$ python3 -q
>>> import numpy as np
>>> np.set_printoptions(suppress=True, linewidth=160)
>>> def rnd(a):
...     return np.round(a, 2) + 0
... 
>>> data = np.load("block12.npy")
>>> print(data)
[[-2.  1.  1.  1.]
 [ 1. -2.  1.  1.]
 [ 1.  1. -2.  1.]
 [ 1.  1.  1. -2.]]
>>> Q = data.astype(float).copy()
>>> for j in range(4):
...     Q[:, j] -= Q[:, :j] @ (Q[:, :j].T @ Q[:, j])
...     Q[:, j] /= np.linalg.norm(Q[:, j])
... 
>>> rnd(Q)
array([[-0.76,  0.17,  0.26,  0.58],
       [ 0.38, -0.68,  0.26,  0.58],
       [ 0.38,  0.51, -0.52,  0.58],
       [ 0.38,  0.51,  0.77,  0.  ]])
>>> w, vecs = np.linalg.eigh(data)
>>> vec = np.array([-4, 2, 3, 2])
>>> rnd(np.linalg.eigvalsh(data[1:, 1:]))
array([-3., -3.,  0.])
>>> rnd(vec @ data @ vec / (vec @ vec)), rnd(w[0]), rnd(w[-1])
(np.float64(-2.73), np.float64(-3.0), np.float64(1.0))
>>> (np.sign(vecs[:, -1].round(6)) == np.sign(vecs[0, -1].round(6))).astype(int)
array([1, 1, 1, 1])
>>> np.abs(data).sum(axis=1).max(), rnd(np.abs(w).max())
(np.float64(5.0), np.float64(3.0))
>>> print(vec @ data @ vec)
-90.0
>>> out = np.array([[2, 1], [0, 0], [1, 1], [2, 0]])
>>> np.einsum("ik,kj->ji", data, out)
array([[-1.,  5.,  2., -1.],
       [-1.,  2., -1.,  2.]])
>>> out @ data
Traceback (most recent call last):
  File "<python-input-17>", line 1, in <module>
    out @ data
    ~~~~^~~~~~
ValueError: matmul: Input operand 1 has a mismatch in its core dimension 0, with gufunc signature (n?,k),(k,m?)->(n?,m?) (size 4 is different from 2)
>>> out.T @ data.T
array([[-1.,  5.,  2., -1.],
       [-1.,  2., -1.,  2.]])
>>> data @ out
array([[-1., -1.],
       [ 5.,  2.],
       [ 2., -1.],
       [-1.,  2.]])
>>> np.linalg.matrix_rank(data @ out)
np.int64(2)
>>> np.einsum("ij,ij->i", data, data)
array([7., 7., 7., 7.])
>>> T = np.stack([data, 2 * data, data[::-1]])
>>> T.sum(axis=0)
array([[-5.,  4.,  4.,  1.],
       [ 4., -5.,  1.,  4.],
       [ 4.,  1., -5.,  4.],
       [ 1.,  4.,  4., -5.]])
>>> rnd(np.linalg.det(T))
array([ -27., -432.,  -27.])
>>> print(np.linalg.matrix_rank(T.reshape(3, -1)))
2
>>> T.shape
(3, 4, 4)
>>> print(rnd(np.linalg.norm(T, axis=(1, 2))))
[ 5.29 10.58  5.29]
>>> mat = np.array([[0, 1, 0, 0, 0, 0, 0],
...     [0, 0, 0, 0, 0, 0, 1],
...     [0, 0, 0, 1, 0, 0, 0],
...     [0, 0, 0, 0, 0, 1, 0],
...     [1, 0, 0, 0, 0, 0, 0],
...     [0, 0, 1, 0, 0, 0, 0],
...     [0, 0, 0, 0, 1, 0, 0]])
>>> mat
array([[0, 1, 0, 0, 0, 0, 0],
       [0, 0, 0, 0, 0, 0, 1],
       [0, 0, 0, 1, 0, 0, 0],
       [0, 0, 0, 0, 0, 1, 0],
       [1, 0, 0, 0, 0, 0, 0],
       [0, 0, 1, 0, 0, 0, 0],
       [0, 0, 0, 0, 1, 0, 0]])
>>> Q, vecs = np.linalg.qr(mat[:, :2])[0], np.linalg.qr(mat[:, 2:])[0]
>>> sigma = np.linalg.svd(Q.T @ vecs, compute_uv=False)
>>> np.degrees(np.arccos(sigma.clip(0, 1)))
array([90., 90.])
>>> rnd(np.linalg.norm(Q @ Q.T - vecs @ vecs.T, 2))
np.float64(1.0)
>>> print((sigma > 0.9).sum())
0
>>> W0 = np.loadtxt("mat.csv", delimiter=",")
>>> print(W0)
[[-1.   0.3  0.7 -1. ]
 [ 1.  -1.3  0.2 -0.8]
 [ 0.  -0.2 -0.4 -1.4]]
>>> w1 = np.array([[1, -2], [0, 3], [-3, -3], [3, 1]])
>>> b = np.array([-2, 2])
>>> hid = np.maximum(W0 @ w1 + b, 0)
>>> rnd(hid)
array([[0. , 1.8],
       [0. , 0. ],
       [0. , 1.2]])
>>> print((hid > 0).astype(int))
[[0 1]
 [0 0]
 [0 1]]
>>> rnd((hid > 0).mean(axis=0))
array([0.  , 0.67])
>>> Z = np.array([[2, 8, 7], [5, 9, 7]])
>>> rnd(hid @ Z)
array([[ 9. , 16.2, 12.6],
       [ 0. ,  0. ,  0. ],
       [ 6. , 10.8,  8.4]])
>>> w1 @ Z
array([[ -8, -10,  -7],
       [ 15,  27,  21],
       [-21, -51, -42],
       [ 11,  33,  28]])
>>> t = np.radians(45)
>>> r_ = np.eye(4)
>>> r_[1, 1] = r_[2, 2] = np.cos(t)
>>> r_[1, 2], r_[2, 1] = -np.sin(t), np.sin(t)
>>> print(rnd(r_))
[[ 1.    0.    0.    0.  ]
 [ 0.    0.71 -0.71  0.  ]
 [ 0.    0.71  0.71  0.  ]
 [ 0.    0.    0.    1.  ]]
>>> out = W0 @ r_.T
>>> rnd(np.linalg.det(r_)), rnd(np.trace(r_))
(np.float64(1.0), np.float64(3.41))
>>> print(rnd(np.abs(out - W0).max(axis=0)))
[0.   0.58 0.98 0.  ]
>>> print(rnd(out))
[[-1.   -0.28  0.71 -1.  ]
 [ 1.   -1.06 -0.78 -0.8 ]
 [ 0.    0.14 -0.42 -1.4 ]]
>>> T = np.stack([mat, 3 * mat, mat[::-1]])
>>> print(np.einsum("bij,cij->bc", T, T))
[[ 7 21  1]
 [21 63  3]
 [ 1  3  7]]
>>> out = W0 / np.linalg.norm(W0, axis=1, keepdims=True)
>>> G = out @ out.T
>>> rnd(G[0])
array([ 1.  , -0.15,  0.45])
>>> rnd(np.linalg.norm(out, axis=1))
array([1., 1., 1.])
>>> print(rnd(np.degrees(np.arccos(np.clip(G[0, 1], -1, 1)))))
98.78
>>> np.argwhere(np.triu(np.abs(G) > 0.95, 1))
array([], shape=(0, 2), dtype=int64)
>>> print((G - 2 * np.eye(3)).round(6).argmax(axis=1))
[2 2 1]
>>> print(rnd(G))
[[ 1.   -0.15  0.45]
 [-0.15  1.    0.48]
 [ 0.45  0.48  1.  ]]
>>> K = np.load("w.npy")
>>> K
array([[ 3,  4],
       [ 5,  6],
       [ 7,  8],
       [ 9, 10],
       [11, 12],
       [13, 14],
       [15, 16]])
>>> print(rnd(np.linalg.norm(K, 2) / np.linalg.norm(K)))
1.0
>>> round(np.log10(np.linalg.cond(K)))
2
>>> print(rnd(np.abs(np.linalg.svd(K)[2][-1])))
[0.74 0.67]
>>> np.argsort(-np.linalg.norm(K, axis=0).round(6), kind="stable")[:3]
array([1, 0])
>>> [round(float(x), 2) for x in np.linalg.svd(K, compute_uv=False)[:3]]
[38.61, 0.73]
>>> left, sigma, Vt = np.linalg.svd(K)
>>> np.argmax(sigma[:-1] / (sigma[1:] + 1e-6)) + 1
np.int64(1)
>>> out = left[:, :1] @ np.diag(sigma[:1]) @ Vt[:1]
>>> rnd(np.linalg.norm(K - out, 2)), rnd(sigma[1])
(np.float64(0.73), np.float64(0.73))
>>> rnd(np.linalg.norm(K - out) / np.linalg.norm(K))
np.float64(0.02)
>>> np.linalg.matrix_rank(out)
np.int64(1)
>>> u, r1 = K[3], K[6]
>>> u @ u
np.int64(181)
>>> u @ r1
np.int64(295)
>>> p = (u @ r1) / (u @ u) * u
>>> np.outer(u, r1)
array([[135, 144],
       [150, 160]])
>>> rnd(r1 - p)
array([ 0.33, -0.3 ])
>>> rng = np.random.default_rng(669)
>>> z = rng.permutation(7)
>>> z
array([1, 5, 6, 3, 4, 2, 0])
>>> out = mat[z][:, z]
>>> print(np.allclose(out, mat))
False
>>> np.trace(out)
np.int64(0)
>>> out
array([[0, 0, 1, 0, 0, 0, 0],
       [0, 0, 0, 0, 0, 1, 0],
       [0, 0, 0, 0, 1, 0, 0],
       [0, 1, 0, 0, 0, 0, 0],
       [0, 0, 0, 0, 0, 0, 1],
       [0, 0, 0, 1, 0, 0, 0],
       [1, 0, 0, 0, 0, 0, 0]])
>>> rnd(np.sort(np.abs(np.linalg.eigvals(out))))
array([1., 1., 1., 1., 1., 1., 1.])
>>> rnd(np.linalg.det(out)), rnd(np.linalg.det(mat[z]))
(np.float64(-1.0), np.float64(-1.0))
>>> t = np.radians(21)
>>> r_ = np.eye(2)
>>> r_[0, 0] = r_[1, 1] = np.cos(t)
>>> r_[0, 1], r_[1, 0] = -np.sin(t), np.sin(t)
>>> rnd(r_)
array([[ 0.93, -0.36],
       [ 0.36,  0.93]])
>>> out = K @ r_.T
>>> rnd(np.abs(out - K).max(axis=0))
array([6.73, 4.31])
>>> rnd(np.linalg.svd(K, compute_uv=False)), rnd(np.linalg.svd(out, compute_uv=False))
(array([38.61,  0.73]), array([38.61,  0.73]))
>>> np.allclose(K @ K.T, out @ out.T)
True
